% python3 -q
>>> import numpy as np
>>> import numpy.linalg as la
>>> np.set_printoptions(precision=3, suppress=True, linewidth=160)
>>> M = np.loadtxt("mat.csv", delimiter=",")
>>> M
array([[  3.386,   7.072,  -7.797,   9.735],
       [  2.132,   7.552,  -5.938,  11.019],
       [  1.235, -15.029,   2.247,  -2.559],
       [  1.983, -12.083,   3.53 ,  -2.36 ],
       [  2.88 ,   8.905,  -7.326,  12.821],
       [  1.138, -13.163,   2.122,  -3.766],
       [ 10.406,  -0.092,  -1.989,  17.688],
       [  9.175,   0.304,  -1.331,  18.04 ],
       [  9.517,  -0.678,  -1.587,  19.25 ],
       [  3.7  ,   7.426,  -5.589,   9.421],
       [  2.434,   9.729,  -8.654,  12.301],
       [  8.801,  -0.12 ,  -1.861,  17.343],
       [  9.542,  -0.936,  -2.379,  18.775],
       [  8.66 ,  -2.47 ,  -2.508,  20.962],
       [  1.59 ,   7.64 ,  -5.47 ,  12.982],
       [  9.505,  -0.33 ,  -0.019,  18.941],
       [  3.48 ,   5.843,  -6.175,  11.62 ],
       [  1.245, -11.855,   3.483,  -3.042],
       [  1.484, -14.619,   2.683,  -2.697],
       [  1.412,   8.073,  -7.465,  11.586],
       [ -0.451, -12.576,   2.77 ,  -3.316],
       [  1.004, -13.547,   1.582,  -2.075],
       [  0.865,   8.115,  -8.392,  11.159],
       [  9.202,   0.576,  -0.69 ,  19.812],
       [ 10.136,  -4.777,  -0.215,  17.398],
       [  8.206,  -2.924,  -1.735,  19.663],
       [  3.219, -12.124,   2.418,  -2.513],
       [  2.082, -10.545,   0.624,  -4.139],
       [  9.068,  -0.473,   0.26 ,  19.836],
       [  3.72 ,   9.463,  -4.94 ,  10.168],
       [  9.466,   0.343,   1.811,  18.85 ],
       [ 10.389,  -0.734,  -1.328,  17.735],
       [  0.681, -13.934,   1.101,  -0.764],
       [  2.058, -13.688,   2.687,  -3.802],
       [  2.321, -10.306,   0.925,  -2.969],
       [ 10.359,  -2.443,  -1.329,  19.924],
       [  8.603,  -2.04 ,  -1.177,  18.097],
       [  8.363,  -2.509,  -2.907,  17.817],
       [  8.233,  -0.536,  -2.391,  19.28 ],
       [  8.658,  -2.129,  -0.877,  19.085],
       [  3.239,   7.078,  -6.834,   9.504],
       [  0.319, -14.48 ,   2.213,  -1.912],
       [ 10.78 ,  -0.62 ,  -0.295,  20.575]])
>>> vec = np.array([8, 6, 3, 6])
>>> a = np.maximum(M @ vec, 0)
>>> M.T @ a
array([ 34854.752,   6296.985, -12339.911,  77873.527])
>>> np.flatnonzero(a > 1e-9)
array([ 0,  1,  4,  6,  7,  8,  9, 10, 11, 12, 13, 14, 15, 16, 19, 22, 23, 24, 25, 28, 29, 30, 31, 35, 36, 37, 38, 39, 40, 42])
>>> C = M[[17, 38]].astype(float)
>>> for _ in range(6):
...     lab = la.norm(M[:, None] - C, axis=-1).argmin(axis=1)
...     C = np.array([M[lab == j].mean(axis=0) for j in range(2)])
... 
>>> lab
array([1, 1, 0, 0, 1, 0, 1, 1, 1, 1, 1, 1, 1, 1, 1, 1, 1, 0, 0, 1, 0, 0, 1, 1, 1, 1, 0, 0, 1, 1, 1, 1, 0, 0, 0, 1, 1, 1, 1, 1, 1, 0, 1])
>>> C
array([[  1.409, -12.919,   2.183,  -2.763],
       [  6.864,   2.144,  -3.238,  16.046]])
>>> np.bincount(lab)
array([13, 30])
>>> P = M @ la.solve(M.T @ M, M.T)
>>> np.round(la.eigvalsh(P), 3) + 0
array([0., 0., 0., 0., 0., 0., 0., 0., 0., 0., 0., 0., 0., 0., 0., 0., 0., 0., 0., 0., 0., 0., 0., 0., 0., 0., 0., 0., 0., 0., 0., 0., 0., 0., 0., 0., 0., 0.,
       0., 1., 1., 1., 1.])
>>> la.matrix_rank(np.eye(43) - P)
np.int64(39)
>>> round(np.trace(P), 3)
np.float64(4.0)
>>> A = np.load("data.npy")
>>> A
array([[1.   , 0.   , 0.   , 0.   , 0.   ],
       [0.   , 0.667, 0.   , 0.333, 0.   ],
       [0.   , 0.   , 1.   , 0.   , 0.   ],
       [0.   , 0.   , 0.   , 1.   , 0.   ],
       [0.5  , 0.   , 0.   , 0.   , 0.5  ]])
>>> rng = np.random.default_rng(629)
>>> lab = rng.permutation(5)
>>> lab
array([1, 3, 4, 2, 0])
>>> out = A[lab][:, lab]
>>> np.sort(np.abs(la.eigvals(out)))
array([0.5  , 0.667, 1.   , 1.   , 1.   ])
>>> np.diag(out)
array([0.667, 1.   , 0.5  , 1.   , 1.   ])
>>> vec = np.array([0, 3, 1, 1, 3])
>>> y = A @ vec
>>> beta, lr = np.zeros(5), 1 / la.norm(A, 2) ** 2
>>> for i in range(10):
...     beta -= lr * A.T @ (A @ beta - y)
...     if i % 2 == 0: print(i, round(la.norm(A @ beta - y), 3))
... 
0 1.599
2 0.979
4 0.648
6 0.448
8 0.317
>>> beta
array([0.139, 2.918, 1.   , 1.025, 2.413])
>>> J = np.loadtxt("layer14.csv", delimiter=",")
>>> J
array([[ 0.,  0.,  0.,  0.,  0.,  0.],
       [ 0.,  2.,  0.,  0.,  0.,  0.],
       [ 0.,  0., -2.,  0.,  0.,  0.],
       [ 0.,  0.,  0.,  2.,  0.,  0.],
       [ 0.,  0.,  0.,  0., -1.,  0.],
       [ 0.,  0.,  0.,  0.,  0., -2.]])
>>> J.T @ J
array([[0., 0., 0., 0., 0., 0.],
       [0., 4., 0., 0., 0., 0.],
       [0., 0., 4., 0., 0., 0.],
       [0., 0., 0., 4., 0., 0.],
       [0., 0., 0., 0., 1., 0.],
       [0., 0., 0., 0., 0., 4.]])
>>> J @ J.T
array([[0., 0., 0., 0., 0., 0.],
       [0., 4., 0., 0., 0., 0.],
       [0., 0., 4., 0., 0., 0.],
       [0., 0., 0., 4., 0., 0.],
       [0., 0., 0., 0., 1., 0.],
       [0., 0., 0., 0., 0., 4.]])
>>> np.abs(J).max()
np.float64(2.0)
>>> J - J[0]
array([[ 0.,  0.,  0.,  0.,  0.,  0.],
       [ 0.,  2.,  0.,  0.,  0.,  0.],
       [ 0.,  0., -2.,  0.,  0.,  0.],
       [ 0.,  0.,  0.,  2.,  0.,  0.],
       [ 0.,  0.,  0.,  0., -1.,  0.],
       [ 0.,  0.,  0.,  0.,  0., -2.]])
>>> np.unravel_index(np.abs(J).argmax(), J.shape)
(np.int64(1), np.int64(1))
>>> round(float(la.norm(J)), 3)
4.123
>>> la.svd(J, compute_uv=False)
array([2., 2., 2., 2., 1., 0.])
>>> J.sum(axis=1)
array([ 0.,  2., -2.,  2., -1., -2.])
>>> feats = np.load("x.npy")
>>> feats
array([[  1,  -3,   9, -27],
       [  1,  -2,   4,  -8],
       [  1,  -1,   1,  -1],
       [  1,   0,   0,   0],
       [  1,   1,   1,   1],
       [  1,   2,   4,   8]])
>>> lab = rng.permutation(4)
>>> out = feats[:, lab] * rng.choice([-1, 1], 4)
>>> out
array([[  3, -27,  -1,   9],
       [  2,  -8,  -1,   4],
       [  1,  -1,  -1,   1],
       [  0,   0,  -1,   0],
       [ -1,   1,  -1,   1],
       [ -2,   8,  -1,   4]])
>>> Uu, _, Vt = la.svd(feats.T @ out)
>>> np.round(Uu @ Vt, 3) + 0
array([[ 0.,  0., -1.,  0.],
       [-1.,  0.,  0.,  0.],
       [ 0.,  0.,  0.,  1.],
       [ 0.,  1.,  0.,  0.]])
>>> np.round(la.lstsq(feats, out)[0], 3) + 0
array([[ 0.,  0., -1.,  0.],
       [-1.,  0.,  0.,  0.],
       [ 0.,  0.,  0.,  1.],
       [ 0.,  1.,  0.,  0.]])
>>> P = out @ la.solve(out.T @ out, out.T)
>>> np.diag(P)
array([0.96 , 0.579, 0.46 , 0.46 , 0.579, 0.96 ])
>>> np.round(P @ out[:, 3], 3) + 0
array([9., 4., 1., 0., 1., 4.])
>>> P
array([[ 0.96 ,  0.127, -0.111, -0.032,  0.087, -0.032],
       [ 0.127,  0.579,  0.413,  0.016, -0.222,  0.087],
       [-0.111,  0.413,  0.46 ,  0.254,  0.016, -0.032],
       [-0.032,  0.016,  0.254,  0.46 ,  0.413, -0.111],
       [ 0.087, -0.222,  0.016,  0.413,  0.579,  0.127],
       [-0.032,  0.087, -0.032, -0.111,  0.127,  0.96 ]])
>>> np.round((np.eye(6) - P) @ out, 3) + 0
array([[0., 0., 0., 0.],
       [0., 0., 0., 0.],
       [0., 0., 0., 0.],
       [0., 0., 0., 0.],
       [0., 0., 0., 0.],
       [0., 0., 0., 0.]])
>>> np.allclose(P @ P, P)
True
>>> vec = np.array([7, 2, -1, 8])
>>> y = feats @ vec
>>> la.lstsq(feats, y)[0]
array([ 7.,  2., -1.,  8.])
>>> la.solve(feats.T @ feats, feats.T @ y)
array([ 7.,  2., -1.,  8.])
>>> y = y + 0.02 * rng.normal(size=6)
>>> y
array([-224.007,  -65.002,   -3.963,    7.013,   15.981,   71.004])
>>> beta, *_ = la.lstsq(feats, y)
>>> round(la.norm(y - feats @ beta), 3)
np.float64(0.032)
>>> [round(float(la.norm(la.solve(feats.T @ feats + lam * np.eye(4), feats.T @ y))), 2) for lam in (0, 1, 10, 100)]
[10.87, 9.61, 8.34, 7.22]
>>> P = feats @ la.solve(feats.T @ feats, feats.T)
>>> np.round(P @ feats[:, 2], 3) + 0
array([9., 4., 1., 0., 1., 4.])
>>> np.allclose(P @ P, P)
True
>>> np.round((np.eye(6) - P) @ feats, 3) + 0
array([[0., 0., 0., 0.],
       [0., 0., 0., 0.],
       [0., 0., 0., 0.],
       [0., 0., 0., 0.],
       [0., 0., 0., 0.],
       [0., 0., 0., 0.]])
>>> m1 = np.load("sample18.npy")
>>> m1
array([[3., 1., 0., 0.],
       [0., 3., 1., 0.],
       [0., 0., 3., 1.],
       [0., 0., 0., 3.]])
>>> P = np.triu(np.array([[-2, -3, 2, 3], [-2, -2, 1, -1], [2, 3, 1, 0], [3, 0, 2, 2]]), 1) + np.eye(4)
>>> out = P @ m1 @ la.inv(P)
>>> P @ m1 - m1 @ P
array([[ 0.,  0., -4.,  3.],
       [ 0.,  0.,  0.,  1.],
       [ 0.,  0.,  0.,  0.],
       [ 0.,  0.,  0.,  0.]])
>>> round(float(la.det(out)), 3)
81.0
>>> np.poly(out)
array([   1.,  -12.,   54., -108.,   81.])
>>> lab = rng.permutation(4)
>>> out = m1[:, lab] * rng.choice([-1, 1], 4)
>>> out
array([[ 0., -1.,  0.,  3.],
       [ 1., -3.,  0.,  0.],
       [ 3., -0.,  1.,  0.],
       [ 0., -0.,  3.,  0.]])
>>> Uu, _, Vt = la.svd(m1.T @ out)
>>> np.round(Uu @ Vt, 3) + 0
array([[ 0.,  0.,  0.,  1.],
       [ 0., -1.,  0.,  0.],
       [ 1.,  0.,  0.,  0.],
       [ 0.,  0.,  1.,  0.]])
>>> np.round(la.lstsq(m1, out)[0], 3) + 0
array([[ 0.,  0.,  0.,  1.],
       [ 0., -1.,  0.,  0.],
       [ 1.,  0.,  0.,  0.],
       [ 0.,  0.,  1.,  0.]])
>>> lab
array([2, 1, 3, 0])
>>> evals, vecs = la.eigh(J)
>>> vec = np.array([1, 3, -4, 8, -5, 7])
>>> vecs * np.maximum(evals, 0) @ vecs.T
array([[0., 0., 0., 0., 0., 0.],
       [0., 2., 0., 0., 0., 0.],
       [0., 0., 0., 0., 0., 0.],
       [0., 0., 0., 2., 0., 0.],
       [0., 0., 0., 0., 0., 0.],
       [0., 0., 0., 0., 0., 0.]])
>>> np.abs(J).sum(axis=1).max(), np.abs(evals).max()
(np.float64(2.0), np.float64(2.0))
>>> vecs * np.abs(evals) @ vecs.T
array([[0., 0., 0., 0., 0., 0.],
       [0., 2., 0., 0., 0., 0.],
       [0., 0., 2., 0., 0., 0.],
       [0., 0., 0., 2., 0., 0.],
       [0., 0., 0., 0., 1., 0.],
       [0., 0., 0., 0., 0., 2.]])
>>> np.round(vec @ J @ vec / (vec @ vec), 3), evals[0], evals[-1]
(np.float64(-0.055), np.float64(-2.0), np.float64(2.0))
>>> arr = np.load("block11.npy")
>>> arr
array([[-0.093,  0.234,  0.113, -0.275,  0.578, -0.036,  0.135, -0.032, -0.289,  0.182,  0.613, -0.031],
       [ 0.256, -0.439,  0.37 ,  0.013,  0.305,  0.085,  0.417, -0.046, -0.001, -0.05 , -0.244, -0.516],
       [ 0.465,  0.196, -0.474,  0.125,  0.261,  0.027, -0.323,  0.187, -0.398,  0.04 , -0.238, -0.284],
       [-0.14 , -0.086, -0.234, -0.067,  0.151, -0.062, -0.196, -0.267,  0.478,  0.693, -0.086, -0.248],
       [-0.582,  0.056, -0.019, -0.112, -0.365,  0.13 ,  0.041,  0.091, -0.465,  0.144, -0.096, -0.49 ],
       [-0.279,  0.293,  0.331,  0.351,  0.29 , -0.11 , -0.383, -0.461, -0.007, -0.301, -0.198, -0.134],
       [-0.023, -0.311, -0.424,  0.196, -0.011,  0.344,  0.192, -0.641, -0.259, -0.075,  0.144,  0.156],
       [-0.279,  0.047, -0.431,  0.42 ,  0.147, -0.237,  0.323,  0.262,  0.312, -0.3  ,  0.22 , -0.267],
       [ 0.233,  0.29 ,  0.192,  0.522, -0.253, -0.317,  0.358, -0.122, -0.204,  0.446,  0.032,  0.061],
       [ 0.047,  0.622, -0.147, -0.34 ,  0.022,  0.221,  0.46 , -0.199,  0.194, -0.106, -0.352, -0.004],
       [-0.372, -0.157, -0.058,  0.102,  0.417, -0.059,  0.177,  0.24 , -0.204,  0.195, -0.494,  0.483],
       [ 0.023, -0.154, -0.181, -0.394, -0.069, -0.794,  0.061, -0.278, -0.167, -0.166, -0.121, -0.02 ]])
>>> vec = np.array([0, 3, 3, 3])
>>> feats @ np.eye(4)[0]
array([1., 1., 1., 1., 1., 1.])
>>> feats @ (2 * vec)
array([-126,  -36,   -6,    0,   18,   84])
>>> (feats @ vec).argmax()
np.int64(5)
>>> Q = m1.astype(float).copy()
>>> for j in range(4):
...     Q[:, j] -= Q[:, :j] @ (Q[:, :j].T @ Q[:, j])
...     Q[:, j] /= la.norm(Q[:, j])
... 
>>> Q.T @ Q
array([[1., 0., 0., 0.],
       [0., 1., 0., 0.],
       [0., 0., 1., 0.],
       [0., 0., 0., 1.]])
>>> Q.T @ m1
array([[3., 1., 0., 0.],
       [0., 3., 1., 0.],
       [0., 0., 3., 1.],
       [0., 0., 0., 3.]])
>>> Q
array([[1., 0., 0., 0.],
       [0., 1., 0., 0.],
       [0., 0., 1., 0.],
       [0., 0., 0., 1.]])
>>> W0 = np.loadtxt("a.csv", delimiter=",")
>>> W0
array([[ 0.9, -0.6,  1.2,  0.9,  1.7, -0.3, -0.2,  0.3, -0.5,  2.1, -0.4],
       [ 1.6,  0.4,  0.1, -0.1,  0.3,  1.3, -1. , -0.1, -1. ,  1.1, -0.8],
       [ 0. , -0.5, -0.4,  0. , -0.4,  1.2,  1. ,  1. ,  0.9, -1. , -0.2],
       [ 1.5,  1. ,  0.5,  0.2,  0.7,  0.7, -1.1,  2.3,  0.9, -0.4, -0.5],
       [ 0.1, -0.7,  1.4, -0.3, -3.1, -0.1, -1.1, -0.5, -0.7, -0.4, -0.2],
       [-1. ,  0.4, -0.3,  2.4,  1.2,  0.8, -1.7, -1.1, -0.4, -0.8, -0.1],
       [-0.8,  0.6, -0.2, -0.2,  2.8, -0.9, -0.7,  0.2,  0.1,  0.5, -1.1],
       [-0.1,  0.5,  0.4,  0. , -0.9,  0.9, -0.2,  0.9, -0.7, -0.9,  0.5],
       [ 0.2, -0.6, -0.7,  1. , -1.7, -0.9,  0.9,  0.8,  0. , -0.5, -1.9],
       [-0.5, -1.4,  0. , -0.8,  0. , -0.9,  0.7,  0. ,  0.3,  0.3, -1.9],
       [ 1.8, -0.3,  1. , -0.3, -0.8,  1. ,  0.3,  0. , -0.3,  0.4, -0.4],
       [ 0.8,  0.9,  1.7,  0.8, -1.6,  1.6, -0.3, -0.3, -0.9,  0.6,  0.6],
       [-0.4,  0.5,  0.9,  0.3, -0.7, -1.4,  0.2,  1.8, -1. , -2.3,  0.1]])
>>> vec = np.array([2, -3, 0, -3, 0, 3, -2, -1, 1, 1, 3])
>>> y = W0 @ vec
>>> np.round(la.solve(W0.T @ W0, W0.T @ y), 3) + 0
array([ 2., -3.,  0., -3.,  0.,  3., -2., -1.,  1.,  1.,  3.])
>>> np.round(la.lstsq(W0, y)[0], 3) + 0
array([ 2., -3.,  0., -3.,  0.,  3., -2., -1.,  1.,  1.,  3.])
>>> y = y + 0.02 * rng.normal(size=13)
>>> y
array([  0.502,   5.989,   1.409,   0.415,   3.932,  -5.018,  -7.014,   0.414, -12.297,  -3.629,   6.706,   3.694, -12.602])
>>> beta, *_ = la.lstsq(W0, y)
>>> [round(float(la.norm(la.solve(W0.T @ W0 + lam * np.eye(11), W0.T @ y))), 2) for lam in (0, 1, 10, 100)]
[6.87, 5.62, 3.29, 0.81]
>>> beta.round()
array([ 2., -3., -0., -3., -0.,  3., -2., -1.,  1.,  1.,  3.])
